>>> import numpy as np
>>> from numpy import linalg as LA
>>> np.set_printoptions(suppress=True, linewidth=140)
>>> rd = lambda a: np.round(a, 1) + 0
>>> J = np.load("mat.npy")
>>> J
array([[3, 5, 2, 5, 0, 2],
       [2, 3, 5, 2, 5, 0],
       [0, 2, 3, 5, 2, 5],
       [5, 0, 2, 3, 5, 2],
       [2, 5, 0, 2, 3, 5],
       [5, 2, 5, 0, 2, 3]])
>>> rng = np.random.default_rng(104)
>>> lab = rng.permutation(6)
>>> lab
array([0, 3, 2, 1, 4, 5])
>>> A2 = J[lab][:, lab]
>>> rd(LA.det(A2)), rd(LA.det(J[lab]))
(np.float64(-29393.0), np.float64(29393.0))
>>> A2
array([[3, 5, 2, 5, 0, 2],
       [5, 3, 2, 0, 5, 2],
       [0, 5, 3, 2, 2, 5],
       [2, 2, 5, 3, 5, 0],
       [2, 2, 0, 5, 3, 5],
       [5, 0, 5, 2, 2, 3]])
>>> rd(LA.norm(J, "nuc"))
np.float64(39.9)
>>> J[2] @ J[1]
np.int64(41)
>>> rd(LA.norm(J, 1)), rd(LA.norm(J, np.inf))
(np.float64(17.0), np.float64(17.0))
>>> rd(LA.norm(J[2] - J[1]))
np.float64(7.2)
>>> rd(LA.norm(J, axis=1))
array([8.2, 8.2, 8.2, 8.2, 8.2, 8.2])
>>> theta = np.radians(120)
>>> Rm = np.eye(6)
>>> Rm[5, 5] = Rm[2, 2] = np.cos(theta)
>>> Rm[5, 2], Rm[2, 5] = -np.sin(theta), np.sin(theta)
>>> rd(Rm)
array([[ 1. ,  0. ,  0. ,  0. ,  0. ,  0. ],
       [ 0. ,  1. ,  0. ,  0. ,  0. ,  0. ],
       [ 0. ,  0. , -0.5,  0. ,  0. ,  0.9],
       [ 0. ,  0. ,  0. ,  1. ,  0. ,  0. ],
       [ 0. ,  0. ,  0. ,  0. ,  1. ,  0. ],
       [ 0. ,  0. , -0.9,  0. ,  0. , -0.5]])
>>> A2 = J @ Rm.T
>>> np.allclose(J @ J.T, A2 @ A2.T)
True
>>> rd(LA.svd(J, compute_uv=False)), rd(LA.svd(A2, compute_uv=False))
(array([17. ,  7. ,  4.4,  4.4,  3.6,  3.6]), array([17. ,  7. ,  4.4,  4.4,  3.6,  3.6]))
>>> vec = np.array([-2, -2, -2, 2, 0, -1])
>>> rhs = J @ vec
>>> beta, lr = np.zeros(6), 1 / LA.norm(J, 2) ** 2
>>> for i in range(8):
...     beta -= lr * J.T @ (J @ beta - rhs)
...     if i % 2 == 0: print(i, round(LA.norm(J @ beta - rhs), 1))
... 
0 15.1
2 12.7
4 10.8
6 9.3
>>> rd(LA.cond(J))
np.float64(4.7)
>>> X = np.load("w.npy")
>>> X
array([[  1,  -4,  16, -64],
       [  1,  -3,   9, -27],
       [  1,  -2,   4,  -8],
       [  1,  -1,   1,  -1],
       [  1,   0,   0,   0],
       [  1,   1,   1,   1],
       [  1,   2,   4,   8],
       [  1,   3,   9,  27],
       [  1,   4,  16,  64],
       [  1,   5,  25, 125],
       [  1,   6,  36, 216],
       [  1,   7,  49, 343]])
>>> def softmax(z):
...     e = np.exp(z - z.max(axis=-1, keepdims=True))
...     return e / e.sum(axis=-1, keepdims=True)
... 
>>> rd(softmax(X).sum(axis=1))
array([1., 1., 1., 1., 1., 1., 1., 1., 1., 1., 1., 1.])
>>> softmax(10 * X[10])
array([0., 0., 0., 1.])
>>> att = X @ X.T / np.sqrt(4)
>>> rd(softmax(att))
array([[1. , 0. , 0. , 0. , 0. , 0. , 0. , 0. , 0. , 0. , 0. , 0. ],
       [1. , 0. , 0. , 0. , 0. , 0. , 0. , 0. , 0. , 0. , 0. , 0. ],
       [1. , 0. , 0. , 0. , 0. , 0. , 0. , 0. , 0. , 0. , 0. , 0. ],
       [1. , 0. , 0. , 0. , 0. , 0. , 0. , 0. , 0. , 0. , 0. , 0. ],
       [0.1, 0.1, 0.1, 0.1, 0.1, 0.1, 0.1, 0.1, 0.1, 0.1, 0.1, 0.1],
       [0. , 0. , 0. , 0. , 0. , 0. , 0. , 0. , 0. , 0. , 0. , 1. ],
       [0. , 0. , 0. , 0. , 0. , 0. , 0. , 0. , 0. , 0. , 0. , 1. ],
       [0. , 0. , 0. , 0. , 0. , 0. , 0. , 0. , 0. , 0. , 0. , 1. ],
       [0. , 0. , 0. , 0. , 0. , 0. , 0. , 0. , 0. , 0. , 0. , 1. ],
       [0. , 0. , 0. , 0. , 0. , 0. , 0. , 0. , 0. , 0. , 0. , 1. ],
       [0. , 0. , 0. , 0. , 0. , 0. , 0. , 0. , 0. , 0. , 0. , 1. ],
       [0. , 0. , 0. , 0. , 0. , 0. , 0. , 0. , 0. , 0. , 0. , 1. ]])
>>> rd(softmax(att + np.triu(np.full(att.shape, -np.inf), 1)))
array([[1. , 0. , 0. , 0. , 0. , 0. , 0. , 0. , 0. , 0. , 0. , 0. ],
       [1. , 0. , 0. , 0. , 0. , 0. , 0. , 0. , 0. , 0. , 0. , 0. ],
       [1. , 0. , 0. , 0. , 0. , 0. , 0. , 0. , 0. , 0. , 0. , 0. ],
       [1. , 0. , 0. , 0. , 0. , 0. , 0. , 0. , 0. , 0. , 0. , 0. ],
       [0.2, 0.2, 0.2, 0.2, 0.2, 0. , 0. , 0. , 0. , 0. , 0. , 0. ],
       [0. , 0. , 0. , 0.1, 0.2, 0.7, 0. , 0. , 0. , 0. , 0. , 0. ],
       [0. , 0. , 0. , 0. , 0. , 0. , 1. , 0. , 0. , 0. , 0. , 0. ],
       [0. , 0. , 0. , 0. , 0. , 0. , 0. , 1. , 0. , 0. , 0. , 0. ],
       [0. , 0. , 0. , 0. , 0. , 0. , 0. , 0. , 1. , 0. , 0. , 0. ],
       [0. , 0. , 0. , 0. , 0. , 0. , 0. , 0. , 0. , 1. , 0. , 0. ],
       [0. , 0. , 0. , 0. , 0. , 0. , 0. , 0. , 0. , 0. , 1. , 0. ],
       [0. , 0. , 0. , 0. , 0. , 0. , 0. , 0. , 0. , 0. , 0. , 1. ]])
>>> lab = rng.permutation(4)
>>> A2 = X[:, lab] * rng.choice([-1, 1], 4)
>>> A2
array([[  -4,   64,   -1,   16],
       [  -3,   27,   -1,    9],
       [  -2,    8,   -1,    4],
       [  -1,    1,   -1,    1],
       [   0,    0,   -1,    0],
       [   1,   -1,   -1,    1],
       [   2,   -8,   -1,    4],
       [   3,  -27,   -1,    9],
       [   4,  -64,   -1,   16],
       [   5, -125,   -1,   25],
       [   6, -216,   -1,   36],
       [   7, -343,   -1,   49]])
>>> U, _, Vh = LA.svd(X.T @ A2)
>>> rd(LA.lstsq(X, A2)[0])
array([[ 0.,  0., -1.,  0.],
       [ 1.,  0.,  0.,  0.],
       [ 0.,  0.,  0.,  1.],
       [ 0., -1.,  0.,  0.]])
>>> lab
array([1, 3, 0, 2])
>>> A2 = np.c_[X[:, :2] @ np.array([[-8, -5], [-9, -6]]), np.array([3, 0, -1, 3, 1, -2, -2, -1, -2, -3, 1, 2])]
>>> A2
array([[ 28,  19,   3],
       [ 19,  13,   0],
       [ 10,   7,  -1],
       [  1,   1,   3],
       [ -8,  -5,   1],
       [-17, -11,  -2],
       [-26, -17,  -2],
       [-35, -23,  -1],
       [-44, -29,  -2],
       [-53, -35,  -3],
       [-62, -41,   1],
       [-71, -47,   2]])
>>> rd(LA.norm(A2 - X @ LA.lstsq(X, A2)[0], axis=0))
array([0. , 0. , 4.8])
>>> rd(LA.norm(LA.qr(X)[0].T @ A2, axis=0) ** 2 / ((A2 ** 2).sum(axis=0) + 1e-12))
array([1. , 1. , 0.5])
>>> vec = np.array([4, 4, 5, 0])
>>> rhs = X @ vec
>>> rd(LA.pinv(X) @ X)
array([[1., 0., 0., 0.],
       [0., 1., 0., 0.],
       [0., 0., 1., 0.],
       [0., 0., 0., 1.]])
>>> rhs = rhs + 0.1 * rng.normal(size=12)
>>> rd(rhs)
array([ 68.2,  37. ,  16. ,   5. ,   4.1,  13. ,  32. ,  61.1, 100.1, 148.9, 208.2, 277. ])
>>> beta, *_ = LA.lstsq(X, rhs)
>>> rd(beta)
array([4., 4., 5., 0.])
>>> rd(X.T @ (rhs - X @ beta))
array([0., 0., 0., 0.])
>>> X - X[0]
array([[  0,   0,   0,   0],
       [  0,   1,  -7,  37],
       [  0,   2, -12,  56],
       [  0,   3, -15,  63],
       [  0,   4, -16,  64],
       [  0,   5, -15,  65],
       [  0,   6, -12,  72],
       [  0,   7,  -7,  91],
       [  0,   8,   0, 128],
       [  0,   9,   9, 189],
       [  0,  10,  20, 280],
       [  0,  11,  33, 407]])
>>> X.shape
(12, 4)
>>> rd(LA.svd(X, compute_uv=False))
array([440.4,  31.2,   5.9,   2. ])
>>> np.diff(X, axis=0)
array([[  0,   1,  -7,  37],
       [  0,   1,  -5,  19],
       [  0,   1,  -3,   7],
       [  0,   1,  -1,   1],
       [  0,   1,   1,   1],
       [  0,   1,   3,   7],
       [  0,   1,   5,  19],
       [  0,   1,   7,  37],
       [  0,   1,   9,  61],
       [  0,   1,  11,  91],
       [  0,   1,  13, 127]])
